>>> import numpy as np
>>> np.set_printoptions(precision=3, suppress=True, linewidth=100)
>>> rnd = lambda a: np.round(a, 3) + 0
>>> data = np.array([[0.0, 3.0, 3.0, 1.0],
...     [3.0, 0.0, 0.0, 0.0],
...     [3.0, 0.0, 0.0, 0.0],
...     [1.0, 0.0, 0.0, 0.0]])
>>> M2 = data / np.sqrt((data ** 2).mean(axis=1, keepdims=True))
>>> print(np.linalg.matrix_rank(M2) == np.linalg.matrix_rank(data))
True
>>> print(rnd(np.linalg.norm(M2, axis=1)))
[2. 2. 2. 2.]
>>> print(M2[1])
[2. 0. 0. 0.]
>>> print([round(float(np.linalg.det(data[:i, :i])), 2) + 0 for i in range(1, 5)])
[0.0, -9.0, 0.0, 0.0]
>>> try:
...     np.linalg.cholesky(data)
... except np.linalg.LinAlgError as e:
...     print("failed:", e)
... 
failed: Matrix is not positive definite
>>> print(rnd(np.linalg.eigvalsh(data).min()))
-4.359
>>> ev, evecs = np.linalg.eigh(data)
>>> print((ev > 1e-8).sum(), (ev < -1e-8).sum())
1 1
>>> print(rnd(np.linalg.eigvalsh(data + -1 * np.eye(4))))
[-5.359 -1.    -1.     3.359]
>>> print(rnd(np.linalg.svd(data, compute_uv=False)))
[4.359 4.359 0.    0.   ]
>>> print(rnd(evecs.T @ data @ evecs))
[[-4.359  0.     0.     0.   ]
 [ 0.     0.     0.     0.   ]
 [ 0.     0.     0.     0.   ]
 [ 0.     0.     0.     4.359]]
>>> print(rnd(np.abs(evecs[:, -1])))
[0.707 0.487 0.487 0.162]
>>> print(np.abs(evecs[:, -1]).round(6).argmax())
0
>>> print(np.unique(ev.round(6) + 0, return_counts=True)[1])
[1 2 1]
